% python3 -q
>>> import numpy as np
>>> from numpy import linalg as LA
>>> np.set_printoptions(suppress=True, linewidth=160)
>>> J = np.loadtxt("x.csv", delimiter=",")
>>> J
array([[-5.138, -5.414,  3.367, -3.61 , -1.52 ],
       [ 1.142, -0.436,  2.865, -0.088, -3.451],
       [-5.982,  0.973, -5.299, -3.571,  9.352],
       [-3.205, -1.257,  4.085, -3.621, -0.54 ],
       [ 4.261,  1.285,  1.982,  2.185, -2.735],
       [ 1.838, -3.193, -1.219,  1.81 , -6.172],
       [ 3.637,  1.786, -0.11 , -0.588,  4.483],
       [-1.593, -2.688, -1.176, -0.142, -5.027],
       [ 2.896,  4.933, -6.698,  1.971,  3.936],
       [ 3.261,  3.078,  1.449,  0.597,  2.672],
       [-4.145, -2.175, -0.607, -2.926, -3.759],
       [-1.659,  4.659, -3.914, -0.734,  4.919],
       [-9.4  , -4.92 ,  1.626, -4.897,  2.534],
       [ 7.072,  5.413, -4.363,  4.932, -4.666],
       [-0.469,  0.469,  2.026,  0.416,  1.886]])
>>> cen = J - J.mean(axis=0)
>>> Uu, sv, vt = LA.svd(cen, full_matrices=False)
>>> LA.matrix_rank(cen)
np.int64(5)
>>> np.abs(Uu[:, 0]).argmax()
np.int64(13)
>>> np.round(np.abs(vt[-1]), 3)
array([0.44 , 0.008, 0.193, 0.869, 0.114])
>>> np.round(sv ** 2 / (sv ** 2).sum(), 3)
array([0.505, 0.372, 0.099, 0.018, 0.006])
>>> (np.sign(Uu[:, 0]) == np.sign(Uu[0, 0])).astype(int)
array([1, 0, 1, 1, 0, 0, 0, 1, 0, 0, 1, 0, 1, 0, 1])
>>> print(np.searchsorted(np.cumsum(sv ** 2) / (sv ** 2).sum(), 0.9) + 1)
3
>>> print(np.abs(vt[0]).argmax())
0
>>> mat = np.load("test10.npy")
>>> mat
array([[1.05, 2.  , 3.  , 3.  , 0.  , 1.  , 1.  ],
       [2.  , 0.05, 3.  , 2.  , 1.  , 3.  , 2.  ],
       [3.  , 2.  , 3.05, 1.  , 1.  , 2.  , 1.  ],
       [2.  , 0.  , 0.  , 3.05, 3.  , 1.  , 1.  ],
       [0.  , 2.  , 2.  , 0.  , 0.05, 1.  , 0.  ],
       [1.  , 0.  , 3.  , 1.  , 2.  , 0.05, 1.  ],
       [1.  , 2.  , 3.  , 3.  , 0.  , 1.  , 1.05]])
>>> np.argsort(-LA.norm(mat, axis=0).round(6), kind="stable")[:3]
array([2, 3, 0])
>>> round(np.log10(LA.cond(mat)))
3
>>> np.round(np.abs(LA.svd(mat)[2][-1]), 3)
array([0.1  , 0.31 , 0.215, 0.194, 0.035, 0.192, 0.879])
>>> LA.cond(mat) > 100
np.True_
>>> print(LA.matrix_rank(mat, rtol=0.1))
5
>>> Uu, sv, vt = LA.svd(mat)
>>> sv.round(3)
array([11.102,  4.272,  2.872,  2.227,  2.001,  1.048,  0.035])
>>> other = Uu[:, :6] @ np.diag(sv[:6]) @ vt[:6]
>>> other.round(3) + 0
array([[ 1.048,  2.008,  2.995,  2.995,  0.001,  0.995,  1.021],
       [ 2.   ,  0.05 ,  3.   ,  2.   ,  1.   ,  3.   ,  2.   ],
       [ 3.   ,  2.   ,  3.05 ,  1.   ,  1.   ,  2.   ,  0.999],
       [ 2.   ,  0.   ,  0.   ,  3.05 ,  3.   ,  1.   ,  1.   ],
       [ 0.   ,  2.   ,  2.   ,  0.   ,  0.05 ,  1.   ,  0.   ],
       [ 1.   ,  0.   ,  3.   ,  1.   ,  2.   ,  0.05 ,  1.   ],
       [ 1.002,  1.992,  3.005,  3.005, -0.001,  1.005,  1.029]])
>>> round(np.abs(mat - other).max(), 3)
np.float64(0.021)
>>> arr = np.load("block18.npy")
>>> arr
array([[1, 4, 1, 4, 1, 4],
       [1, 2, 1, 2, 1, 2],
       [1, 1, 1, 1, 1, 1],
       [1, 4, 1, 4, 1, 4],
       [1, 2, 1, 2, 1, 2],
       [1, 1, 1, 1, 1, 1]])
>>> print(arr - arr[0])
[[ 0  0  0  0  0  0]
 [ 0 -2  0 -2  0 -2]
 [ 0 -3  0 -3  0 -3]
 [ 0  0  0  0  0  0]
 [ 0 -2  0 -2  0 -2]
 [ 0 -3  0 -3  0 -3]]
>>> np.round(arr.mean(axis=0), 3)
array([1.   , 2.333, 1.   , 2.333, 1.   , 2.333])
>>> np.unravel_index(np.abs(arr).argmax(), arr.shape)
(np.int64(0), np.int64(1))
>>> np.round(LA.svd(arr, compute_uv=False), 3) + 0
array([11.849,  1.895,  0.   ,  0.   ,  0.   ,  0.   ])
>>> np.diff(arr, axis=0)
array([[ 0, -2,  0, -2,  0, -2],
       [ 0, -1,  0, -1,  0, -1],
       [ 0,  3,  0,  3,  0,  3],
       [ 0, -2,  0, -2,  0, -2],
       [ 0, -1,  0, -1,  0, -1]])
>>> arr.shape
(6, 6)
>>> arr.sum(axis=0)
array([ 6, 14,  6, 14,  6, 14])
>>> rank = LA.matrix_rank(arr)
>>> rank
np.int64(2)
>>> N = LA.svd(arr)[2][rank:].T
>>> [int(LA.matrix_rank(np.delete(arr, i, axis=0))) for i in range(6)]
[2, 2, 2, 2, 2, 2]
>>> [int(LA.matrix_rank(arr[:, :j + 1])) for j in range(6)]
[1, 2, 2, 2, 2, 2]
>>> np.round(arr @ N, 3) + 0
array([[0., 0., 0., 0.],
       [0., 0., 0., 0.],
       [0., 0., 0., 0.],
       [0., 0., 0., 0.],
       [0., 0., 0., 0.],
       [0., 0., 0., 0.]])
>>> print(np.round(N @ N.T, 3) + 0)
[[ 0.667  0.    -0.333  0.    -0.333  0.   ]
 [ 0.     0.667  0.    -0.333  0.    -0.333]
 [-0.333  0.     0.667  0.    -0.333  0.   ]
 [ 0.    -0.333  0.     0.667  0.    -0.333]
 [-0.333  0.    -0.333  0.     0.667  0.   ]
 [ 0.    -0.333  0.    -0.333  0.     0.667]]
>>> LA.matrix_rank(arr.T @ arr), LA.matrix_rank(arr @ arr.T)
(np.int64(2), np.int64(2))
>>> round(np.abs(LA.eigvals(arr)).max(), 3)
np.float64(10.0)
>>> (arr + arr.T) / 2
array([[1. , 2.5, 1. , 2.5, 1. , 2.5],
       [2.5, 2. , 1. , 3. , 1.5, 1.5],
       [1. , 1. , 1. , 1. , 1. , 1. ],
       [2.5, 3. , 1. , 4. , 1.5, 2.5],
       [1. , 1.5, 1. , 1.5, 1. , 1.5],
       [2.5, 1.5, 1. , 2.5, 1.5, 1. ]])
>>> np.round(np.sort(np.abs(LA.eigvals(arr))), 3) + 0
array([ 0.,  0.,  0.,  0.,  0., 10.])
>>> Uu, sv, vt = LA.svd(arr)
>>> np.argmax(sv[:-1] / (sv[1:] + 1e-6)) + 1
np.int64(2)
>>> other = Uu[:, :2] @ np.diag(sv[:2]) @ vt[:2]
>>> other.round(3)
array([[1., 4., 1., 4., 1., 4.],
       [1., 2., 1., 2., 1., 2.],
       [1., 1., 1., 1., 1., 1.],
       [1., 4., 1., 4., 1., 4.],
       [1., 2., 1., 2., 1., 2.],
       [1., 1., 1., 1., 1., 1.]])
>>> round(np.abs(arr - other).max(), 3)
np.float64(0.0)
>>> Uu, sv, vt = LA.svd(other)
>>> evecs = vt[:(sv > 1e-8).sum()]
>>> rng = np.random.default_rng(7449)
>>> x0 = other[3] + 3 * other[5] + rng.integers(2) * np.eye(6)[3]
>>> x0.round(3)
array([4., 7., 4., 7., 4., 7.])
>>> np.allclose(evecs.T @ evecs @ x0, x0)
True
>>> np.round(evecs.T @ evecs, 3) + 0
array([[0.333, 0.   , 0.333, 0.   , 0.333, 0.   ],
       [0.   , 0.333, 0.   , 0.333, 0.   , 0.333],
       [0.333, 0.   , 0.333, 0.   , 0.333, 0.   ],
       [0.   , 0.333, 0.   , 0.333, 0.   , 0.333],
       [0.333, 0.   , 0.333, 0.   , 0.333, 0.   ],
       [0.   , 0.333, 0.   , 0.333, 0.   , 0.333]])
>>> feats = np.array([[-1, 1, -1, 1], [-2, 2, -2, 2], [-1, 1, -1, 1], [-2, 2, -2, 2]])
>>> np.allclose(feats @ feats.T, feats.T @ feats)
False
>>> np.round(np.sort(np.abs(LA.eigvals(feats))), 3) + 0
array([0., 0., 0., 2.])
>>> print(round(LA.det(feats), 3))
0.0
>>> np.round(feats @ LA.pinv(feats) @ feats, 3)
array([[-1.,  1., -1.,  1.],
       [-2.,  2., -2.,  2.],
       [-1.,  1., -1.,  1.],
       [-2.,  2., -2.,  2.]])
>>> round(float(np.trace(LA.pinv(feats) @ feats)), 3)
1.0
>>> A = np.load("sample9.npy")
>>> A
array([[ 3,  3,  3,  3],
       [ 3,  6,  6,  6],
       [ 3,  6,  9,  9],
       [ 3,  6,  9, 12]])
>>> G = A.T @ A
>>> np.round(LA.eigvalsh(G)[::-1], 3)
array([618.645,   9.   ,   1.633,   0.721])
>>> print(np.trace(G), (A ** 2).sum())
630 630
>>> round(float(LA.det(A[::-1])), 3)
81.0
>>> print(round(LA.det(A.T), 3))
81.0
>>> np.einsum("ij,ji->", A, A)
np.int64(630)
>>> Lm = LA.cholesky(A)
>>> np.round(np.diag(Lm) ** 2, 3)
array([3., 3., 3., 3.])
>>> LA.eigvalsh(A).min() > 0
np.True_
>>> print(Lm.round(3))
[[1.732 0.    0.    0.   ]
 [1.732 1.732 0.    0.   ]
 [1.732 1.732 1.732 0.   ]
 [1.732 1.732 1.732 1.732]]
>>> round(np.prod(np.diag(Lm)) ** 2, 3), round(LA.det(A), 3)
(np.float64(81.0), np.float64(81.0))
>>> np.round(A / np.sqrt(np.outer(np.diag(A), np.diag(A))), 3)
array([[1.   , 0.707, 0.577, 0.5  ],
       [0.707, 1.   , 0.816, 0.707],
       [0.577, 0.816, 1.   , 0.866],
       [0.5  , 0.707, 0.866, 1.   ]])
>>> O, R = LA.qr(A)
>>> np.round(O.T @ O, 3) + 0
array([[1., 0., 0., 0.],
       [0., 1., 0., 0.],
       [0., 0., 1., 0.],
       [0., 0., 0., 1.]])
>>> np.allclose(R.T @ R, A.T @ A)
True
>>> labels = rng.permutation(4)
>>> other = A[:, labels] * rng.choice([-1, 1], 4)
>>> other
array([[ -3,   3,  -3,  -3],
       [ -6,   3,  -6,  -6],
       [ -6,   3,  -9,  -9],
       [ -6,   3,  -9, -12]])
>>> Uu, _, vt = LA.svd(A.T @ other)
>>> print(np.round(LA.lstsq(A, other)[0], 3) + 0)
[[ 0.  1.  0.  0.]
 [-1.  0.  0.  0.]
 [ 0.  0. -1.  0.]
 [ 0.  0.  0. -1.]]
>>> W0 = np.load("dump.npy")
>>> print(W0)
[[ 21   2  -6   9]
 [  9 -11   5  -6]
 [ -2  -8   3   5]
 [  3  -6   0 -15]]
>>> W1 = np.array([[1, 0, 5, 3], [3, 5, 0, 1], [3, 4, 4, 4], [5, 3, 3, 3]])
>>> c = np.array([0, 2, 2, 0])
>>> hid = np.maximum(W0 @ W1 + c, 0)
>>> LA.matrix_rank(hid)
np.int64(3)
>>> hid
array([[ 54,  15, 110,  68],
       [  0,   0,  49,  18],
       [  8,   0,  19,  13],
       [  0,   0,   0,   0]])
>>> cent = np.array([[0, 1, -1], [0, -1, -2], [-3, 1, 2], [-1, -3, 3]])
>>> hid @ cent
array([[-398,  -55,  340],
       [-165,   -5,  152],
       [ -70,  -12,   69],
       [   0,    0,    0]])
>>> W1 @ cent
array([[-18,  -3,  18],
       [ -1,  -5, -10],
       [-16,  -9,   9],
       [-12,  -4,   4]])
>>> other = W0 + rng.integers(-2, 3, (4, 3)) @ rng.integers(-2, 3, (3, 4))
>>> other
array([[ 17,   6,  -3,   5],
       [ 12, -17,   1,  -4],
       [ -3,  -4,   4,   8],
       [  0,  -6,   1, -20]])
>>> print(np.round(LA.svd(other - W0, compute_uv=False), 3) + 0)
[11.727  6.712  1.199  0.   ]
>>> other - W0
array([[-4,  4,  3, -4],
       [ 3, -6, -4,  2],
       [-1,  4,  1,  3],
       [-3,  0,  1, -5]])
>>> np.abs(other - W0).sum(axis=1)
array([15, 15,  9,  9])
>>> LA.matrix_rank(other - W0, tol=1e-8)
np.int64(3)
